$ python -q
>>> import numpy as np
>>> from numpy import linalg as LA
>>> np.set_printoptions(precision=2, suppress=True, linewidth=100)
>>> A2 = np.array([[1, 1], [1, -1]])
>>> rng = np.random.default_rng(53831)
>>> arr = np.kron(A2, np.kron(A2, A2))[rng.permutation(8)][:3]
>>> arr
array([[ 1, -1, -1,  1,  1, -1, -1,  1],
       [ 1, -1,  1, -1, -1,  1, -1,  1],
       [ 1, -1,  1, -1,  1, -1,  1, -1]])
>>> A2 = arr + rng.integers(-2, 3, (3, 2)) @ rng.integers(-2, 3, (2, 8))
>>> A2
array([[ 1, -1,  0,  5,  1, -4,  1,  3],
       [ 2, -3,  0,  1,  1, -1, -1,  2],
       [-1,  3,  4, -1, -3,  0,  3, -1]])
>>> np.round(LA.svd(A2 - arr, compute_uv=False), 2) + 0
array([7.92, 6.35, 0.  ])
>>> np.abs(A2 - arr).sum(axis=1)
array([12, 11, 16])
>>> A2 - arr
array([[ 0,  0,  1,  4,  0, -3,  2,  2],
       [ 1, -2, -1,  2,  2, -2,  0,  1],
       [-2,  4,  3,  0, -4,  1,  2,  0]])
>>> x0 = np.array([-2, -2, -2, 2, 2, 2, 0, -2])
>>> A2 @ (2 * x0)
array([ -4,   0, -36])
>>> LA.norm(A2 @ x0) <= LA.norm(A2, 2) * LA.norm(x0) + 1e-9
np.True_
>>> np.einsum("ij,j->i", A2, x0)
array([ -2,   0, -18])
>>> A2 @ x0
array([ -2,   0, -18])
>>> A2 * x0
array([[-2,  2,  0, 10,  2, -8,  0, -6],
       [-4,  6,  0,  2,  2, -2,  0, -4],
       [ 2, -6, -8, -2, -6,  0,  0,  2]])
>>> t = np.radians(72)
>>> r_ = np.eye(8)
>>> r_[4, 4] = r_[5, 5] = np.cos(t)
>>> r_[4, 5], r_[5, 4] = -np.sin(t), np.sin(t)
>>> r_
array([[ 1.  ,  0.  ,  0.  ,  0.  ,  0.  ,  0.  ,  0.  ,  0.  ],
       [ 0.  ,  1.  ,  0.  ,  0.  ,  0.  ,  0.  ,  0.  ,  0.  ],
       [ 0.  ,  0.  ,  1.  ,  0.  ,  0.  ,  0.  ,  0.  ,  0.  ],
       [ 0.  ,  0.  ,  0.  ,  1.  ,  0.  ,  0.  ,  0.  ,  0.  ],
       [ 0.  ,  0.  ,  0.  ,  0.  ,  0.31, -0.95,  0.  ,  0.  ],
       [ 0.  ,  0.  ,  0.  ,  0.  ,  0.95,  0.31,  0.  ,  0.  ],
       [ 0.  ,  0.  ,  0.  ,  0.  ,  0.  ,  0.  ,  1.  ,  0.  ],
       [ 0.  ,  0.  ,  0.  ,  0.  ,  0.  ,  0.  ,  0.  ,  1.  ]])
>>> A2 = arr @ r_.T
>>> LA.svd(arr, compute_uv=False), LA.svd(A2, compute_uv=False)
(array([2.83, 2.83, 2.83]), array([2.83, 2.83, 2.83]))
>>> A2
array([[ 1.  , -1.  , -1.  ,  1.  ,  1.26,  0.64, -1.  ,  1.  ],
       [ 1.  , -1.  ,  1.  , -1.  , -1.26, -0.64, -1.  ,  1.  ],
       [ 1.  , -1.  ,  1.  , -1.  ,  1.26,  0.64,  1.  , -1.  ]])
>>> np.round(LA.det(r_), 2), round(np.trace(r_), 2)
(np.float64(1.0), np.float64(6.62))
>>> data = np.loadtxt("run15.csv", delimiter=",")
>>> data
array([[-0.08,  1.08,  4.14,  0.34,  4.68],
       [ 1.2 ,  2.4 ,  3.56, -3.34,  5.72],
       [ 1.2 ,  0.74,  0.87, -1.69,  3.05],
       [-2.15,  0.96,  4.11,  0.9 ,  3.62],
       [-0.25,  1.79,  1.47, -3.22,  4.45],
       [-0.4 ,  1.37,  0.71, -2.69,  3.61],
       [-0.53,  1.69,  3.61, -1.11,  3.59],
       [-0.14,  1.89,  4.  ,  1.14,  6.17],
       [-0.87,  3.37,  5.47, -0.48,  5.24],
       [ 1.4 ,  1.68,  1.71, -2.48,  3.83],
       [-0.65,  1.49,  3.66, -1.28,  1.04],
       [-1.09,  0.33,  3.29,  1.12,  3.7 ],
       [-0.24,  1.74,  1.64, -2.25,  3.24],
       [-0.61,  2.11,  0.44, -5.44,  3.07],
       [ 0.4 ,  0.97,  4.99, -0.06,  5.78],
       [-0.38,  2.81,  1.35, -2.63,  1.95],
       [ 0.4 ,  1.29,  2.99, -1.69,  2.33],
       [-1.45,  1.95,  3.92,  1.69,  2.59],
       [ 0.63,  1.55,  0.9 , -3.02,  3.87],
       [-0.22,  2.87,  0.69, -5.3 ,  1.87],
       [ 0.87,  0.35,  1.05, -2.18,  2.48],
       [ 0.4 ,  1.83,  0.65, -4.93,  3.62],
       [ 0.45, -1.12,  1.2 , -3.28,  3.07],
       [ 0.35,  3.77,  3.67, -0.82,  5.63],
       [-0.93,  0.22,  4.09,  1.54,  3.29],
       [ 0.17,  2.21,  5.62,  0.53,  6.52],
       [-0.62,  2.08,  1.96, -2.34,  3.65],
       [ 1.69,  2.2 ,  3.86,  0.  ,  5.72]])
>>> Xs = data - data.mean(axis=0)
>>> left, sig, Vh = LA.svd(Xs, full_matrices=False)
>>> sig ** 2 / (sig ** 2).sum()
array([0.63, 0.2 , 0.1 , 0.04, 0.03])
>>> np.searchsorted(np.cumsum(sig ** 2) / (sig ** 2).sum(), 0.9) + 1
np.int64(3)
>>> np.abs(Vh[-1])
array([0.02, 0.43, 0.73, 0.5 , 0.16])
>>> np.abs(left[:, 0]).argmax()
np.int64(19)
>>> A2 = np.c_[data[:, :4] @ np.array([[1, 3, 0, 3], [2, 0, 2, 3], [1, 3, 3, 0], [0, 1, 3, 2]]), np.array([-2, -1, 1, -2, -1, 2, -2, 3, 2, 2, -3, -2, 2, -3, -2, 2, 3, -2, 1, 2, 2, 1, -2, 2, -2, 3, -2, 1])]
>>> A2
array([[  6.22,  12.52,  15.6 ,   3.68,  -2.  ],
       [  9.56,  10.94,   5.46,   4.12,  -1.  ],
       [  3.55,   4.52,  -0.98,   2.44,   1.  ],
       [  3.88,   6.78,  16.95,  -1.77,  -2.  ],
       [  4.8 ,   0.44,  -1.67,  -1.82,  -1.  ],
       [  3.05,  -1.76,  -3.2 ,  -2.47,   2.  ],
       [  6.46,   8.13,  10.88,   1.26,  -2.  ],
       [  7.64,  12.72,  19.2 ,   7.53,   3.  ],
       [ 11.34,  13.32,  21.71,   6.54,   2.  ],
       [  6.47,   6.85,   1.05,   4.28,   2.  ],
       [  5.99,   7.75,  10.12,  -0.04,  -3.  ],
       [  2.86,   7.72,  13.89,  -0.04,  -2.  ],
       [  4.88,   1.95,   1.65,   0.  ,   2.  ],
       [  4.05,  -5.95, -10.78,  -6.38,  -3.  ],
       [  7.33,  16.11,  16.73,   3.99,  -2.  ],
       [  6.59,   0.28,   1.78,   2.03,   2.  ],
       [  5.97,   8.48,   6.48,   1.69,   3.  ],
       [  6.37,   9.1 ,  20.73,   4.88,  -2.  ],
       [  4.63,   1.57,  -3.26,   0.5 ,   1.  ],
       [  6.21,  -3.89,  -8.09,  -2.65,   2.  ],
       [  2.62,   3.58,  -2.69,  -0.7 ,   2.  ],
       [  4.71,  -1.78,  -9.18,  -3.17,   1.  ],
       [ -0.59,   1.67,  -8.48,  -8.57,  -2.  ],
       [ 11.56,  11.24,  16.09,  10.72,   2.  ],
       [  3.6 ,  11.02,  17.33,   0.95,  -2.  ],
       [ 10.21,  17.9 ,  22.87,   8.2 ,   3.  ],
       [  5.5 ,   1.68,   3.02,  -0.3 ,  -2.  ],
       [  9.95,  16.65,  15.98,  11.67,   1.  ]])
>>> LA.matrix_rank(A2)
np.int64(5)
>>> LA.matrix_rank(np.c_[data, A2])
np.int64(6)
>>> LA.norm(LA.qr(data)[0].T @ A2, axis=0) ** 2 / ((A2 ** 2).sum(axis=0) + 1e-12)
array([1.  , 1.  , 1.  , 1.  , 0.41])
>>> np.round(LA.norm(A2 - data @ LA.lstsq(data, A2)[0], axis=0), 2) + 0
array([0.  , 0.  , 0.  , 0.  , 8.35])
>>> w1 = np.array([[0, 2, 2],
...     [0, 1, 1],
...     [2, 2, 2],
...     [0, 1, 2],
...     [1, 0, 1],
...     [1, 2, 1],
...     [2, 2, 0],
...     [0, 0, 0]])
>>> beta = np.array([1, -1, -3])
>>> hid = np.maximum(arr @ w1 + beta, 0)
>>> hid
array([[0, 0, 0],
       [1, 1, 0],
       [5, 1, 0]])
>>> W2 = np.array([[-1, 2], [0, -1], [-2, 1]])
>>> (hid @ W2).round(6).argmax(axis=1)
array([0, 1, 1])
>>> idx = data[:, 0] > np.median(data[:, 0])
>>> f = data[idx].mean(axis=0) - data[~idx].mean(axis=0)
>>> np.argsort(-np.abs(f).round(6), kind="stable")
array([0, 4, 1, 2, 3])
>>> idx.astype(int)
array([1, 1, 1, 0, 0, 0, 0, 1, 0, 1, 0, 0, 0, 0, 1, 0, 1, 0, 1, 0, 1, 1, 1, 1, 0, 1, 0, 1])
>>> ((data - data.mean(axis=0)) @ f > 0).astype(int)
array([1, 1, 1, 0, 1, 0, 0, 1, 1, 1, 0, 0, 0, 0, 1, 0, 0, 0, 1, 0, 0, 0, 1, 1, 0, 1, 0, 1])
>>> A = np.load("sample18.npy")
>>> A
array([[-8, -8, -5, -5, -1,  1, -7, -1, -5, -3],
       [ 4, -6, -3,  3,  4,  1, -3, -8,  9,  8],
       [ 8,  3, -7,  6, -1, -9, -7, -9, -5,  1]])
>>> t3 = np.stack([A, -1 * A, A[::-1]])
>>> t3.shape
(3, 3, 10)
>>> (t3 @ A.T).shape
(3, 3, 3)
>>> t3.sum(axis=0)
array([[ 8,  3, -7,  6, -1, -9, -7, -9, -5,  1],
       [ 4, -6, -3,  3,  4,  1, -3, -8,  9,  8],
       [-8, -8, -5, -5, -1,  1, -7, -1, -5, -3]])
>>> f, v = A[0], A[2]
>>> f @ f
np.int64(264)
>>> f @ v
np.int64(-11)
>>> p = (f @ v) / (f @ f) * f
>>> v - p
array([ 7.67,  2.67, -7.21,  5.79, -1.04, -8.96, -7.29, -9.04, -5.21,  0.88])
>>> np.round(LA.norm(f + v) ** 2 + LA.norm(f - v) ** 2, 2)
np.float64(1320.0)
>>> np.outer(f, v)
array([[-64, -24,  56, -48,   8,  72,  56,  72,  40,  -8],
       [-64, -24,  56, -48,   8,  72,  56,  72,  40,  -8],
       [-40, -15,  35, -30,   5,  45,  35,  45,  25,  -5],
       [-40, -15,  35, -30,   5,  45,  35,  45,  25,  -5],
       [ -8,  -3,   7,  -6,   1,   9,   7,   9,   5,  -1],
       [  8,   3,  -7,   6,  -1,  -9,  -7,  -9,  -5,   1],
       [-56, -21,  49, -42,   7,  63,  49,  63,  35,  -7],
       [ -8,  -3,   7,  -6,   1,   9,   7,   9,   5,  -1],
       [-40, -15,  35, -30,   5,  45,  35,  45,  25,  -5],
       [-24,  -9,  21, -18,   3,  27,  21,  27,  15,  -3]])
>>> A2 = np.array([[-1, -1],
...     [2, 2],
...     [-3, -2],
...     [3, -3],
...     [-2, 1],
...     [0, 3],
...     [0, 3],
...     [3, 3],
...     [2, -2],
...     [3, -3]])
>>> A2.T @ A.T
array([[-28,  12,   5],
       [ 14, -87, -75]])
>>> A @ A2
array([[-28,  14],
       [ 12, -87],
       [  5, -75]])
>>> np.einsum("ik,kj->ij", A, A2)
array([[-28,  14],
       [ 12, -87],
       [  5, -75]])
>>> A.ravel(order="F")
array([-8,  4,  8, -8, -6,  3, -5, -3, -7, -5,  3,  6, -1,  4, -1,  1,  1, -9, -7, -3, -7, -1, -8,
       -9, -5,  9, -5, -3,  8,  1])
>>> A.reshape(2, -1)
array([[-8, -8, -5, -5, -1,  1, -7, -1, -5, -3,  4, -6, -3,  3,  4],
       [ 1, -3, -8,  9,  8,  8,  3, -7,  6, -1, -9, -7, -9, -5,  1]])
>>> t3 = A.reshape(3, 2, -1)
>>> t3.shape
(3, 2, 5)
>>> np.einsum("ihd,ihd->ih", t3, t3)
array([[179,  85],
       [ 86, 219],
       [159, 237]])
>>> t3.transpose(1, 0, 2)
array([[[-8, -8, -5, -5, -1],
        [ 4, -6, -3,  3,  4],
        [ 8,  3, -7,  6, -1]],

       [[ 1, -7, -1, -5, -3],
        [ 1, -3, -8,  9,  8],
        [-9, -7, -9, -5,  1]]])
>>> t3[:, 0]
array([[-8, -8, -5, -5, -1],
       [ 4, -6, -3,  3,  4],
       [ 8,  3, -7,  6, -1]])
>>> x0 = np.array([-3, 2, 3, 1, 0, -3, 2, 3, 3, 3])
>>> np.sign((A @ x0).round(6))
array([-1, -1, -1])
>>> (A * x0).sum(axis=1)
array([-56, -12, -59])
>>> A @ np.ones(10)
array([-42.,   9., -20.])
>>> A @ x0
array([-56, -12, -59])
>>> t = np.deg2rad(15)
>>> W0 = np.eye(4)
>>> W0[np.ix_([3, 1], [3, 1])] = [[np.cos(t), -np.sin(t)], [np.sin(t), np.cos(t)]]
>>> W0
array([[ 1.  ,  0.  ,  0.  ,  0.  ],
       [ 0.  ,  0.97,  0.  ,  0.26],
       [ 0.  ,  0.  ,  1.  ,  0.  ],
       [ 0.  , -0.26,  0.  ,  0.97]])
>>> x0 = np.array([-1, 1, 0, -3])
>>> target = W0 @ x0
>>> target
array([-1.  ,  0.19,  0.  , -3.16])
>>> LA.solve(W0, W0[:, 3])
array([0., 0., 0., 1.])
>>> A2 = np.array([[1, -1, 1, -2],
...     [1, 1, 2, -2],
...     [2, -1, -2, -1],
...     [-1, -2, 0, -1],
...     [-1, -1, 1, 1]])
>>> W2 = np.array([[-3, 1, 2, -2, 3, -3, -1, 0],
...     [2, -1, 1, -3, 1, 0, -3, 0],
...     [-3, -2, -3, 2, 3, 2, 2, -2],
...     [2, 2, -2, 0, 1, 2, 0, 1]])
>>> m1 = A2 @ W2
>>> m1
array([[-12,  -4,   2,   3,   3,  -5,   4,  -4],
       [-11,  -8,   1,  -1,   8,  -3,   0,  -6],
       [ -4,   5,  11,  -5,  -2, -12,  -3,   3],
       [ -3,  -1,  -2,   8,  -6,   1,   7,  -1],
       [  0,   0,  -8,   7,   0,   7,   6,  -1]])
>>> left, sig, Vh = LA.svd(m1)
>>> vecs = Vh[:(sig > 1e-8).sum()]
>>> x0 = m1[4] + 2 * m1[3] + rng.integers(2) * np.eye(8)[4]
>>> x0
array([ -6.,  -2., -12.,  23., -11.,   9.,  20.,  -3.])
>>> np.allclose(vecs.T @ vecs @ x0, x0)
False
>>> round(LA.norm(x0 - vecs.T @ vecs @ x0), 2)
np.float64(0.49)
>>> np.round(vecs.T @ vecs, 2) + 0
array([[ 0.63,  0.06, -0.08, -0.14, -0.24,  0.27, -0.22,  0.15],
       [ 0.06,  0.78, -0.04,  0.02,  0.1 , -0.11,  0.12,  0.36],
       [-0.08, -0.04,  0.42, -0.16, -0.21, -0.38, -0.14,  0.03],
       [-0.14,  0.02, -0.16,  0.4 , -0.22,  0.09,  0.36, -0.03],
       [-0.24,  0.1 , -0.21, -0.22,  0.76,  0.08, -0.12, -0.06],
       [ 0.27, -0.11, -0.38,  0.09,  0.08,  0.45,  0.02, -0.05],
       [-0.22,  0.12, -0.14,  0.36, -0.12,  0.02,  0.36,  0.  ],
       [ 0.15,  0.36,  0.03, -0.03, -0.06, -0.05,  0.  ,  0.2 ]])
>>> f = np.array([0, 3, 5])
>>> np.polyval(f, m1[1])
array([-28, -19,   8,   2,  29,  -4,   5, -13])
>>> np.convolve(m1[1], f)
array([  0, -33, -79, -37,   2,  19,  31, -15, -18, -30])
>>> np.correlate(m1[1], m1[2], "full")
array([ -33,    9,  159,  112,   86, -104, -233,   22,   10,  166,   23,  -17,  -54,  -30,   24])
>>> np.array([np.convolve(row, f, "same") for row in m1])
array([[-36, -72, -14,  19,  24,   0, -13,   8],
       [-33, -79, -37,   2,  19,  31, -15, -18],
       [-12,  -5,  58,  40, -31, -46, -69,  -6],
       [ -9, -18, -11,  14,  22, -27,  26,  32],
       [  0,   0, -24, -19,  35,  21,  53,  27]])
>>> np.cross(m1[1, :3], m1[2, :3])
array([-93, 117, -87])
>>> LA.cond(m1) > 100
np.True_
>>> round(LA.norm(m1, 2) / LA.norm(m1), 2)
np.float64(0.69)
>>> LA.matrix_rank(m1, rtol=0.1)
np.int64(4)
>>> mat = np.array([[0, 0, 0], [1, 2, 0], [1, 0, 3]])
>>> idx = rng.permutation(3)
>>> idx
array([2, 1, 0])
>>> A2 = mat[idx][:, idx]
>>> np.diag(A2)
array([3, 2, 0])
>>> np.round(LA.det(A2), 2), round(float(LA.det(mat[idx])), 2)
(np.float64(0.0), 0.0)
>>> np.allclose(A2, mat)
False
>>> A2
array([[3, 0, 1],
       [0, 2, 1],
       [0, 0, 0]])
>>> np.sort(np.abs(LA.eigvals(A2)))
array([0., 2., 3.])
>>> np.trace(A2)
np.int64(5)
>>> [int(LA.matrix_rank(LA.matrix_power(mat, p))) for p in range(1, 4)]
[2, 2, 2]
>>> np.prod(np.diag(mat)), np.round(LA.det(mat), 2)
(np.int64(0), np.float64(0.0))
>>> np.sort(LA.eigvals(mat))
array([0., 2., 3.])
>>> mat @ mat
array([[0, 0, 0],
       [2, 4, 0],
       [3, 0, 9]])
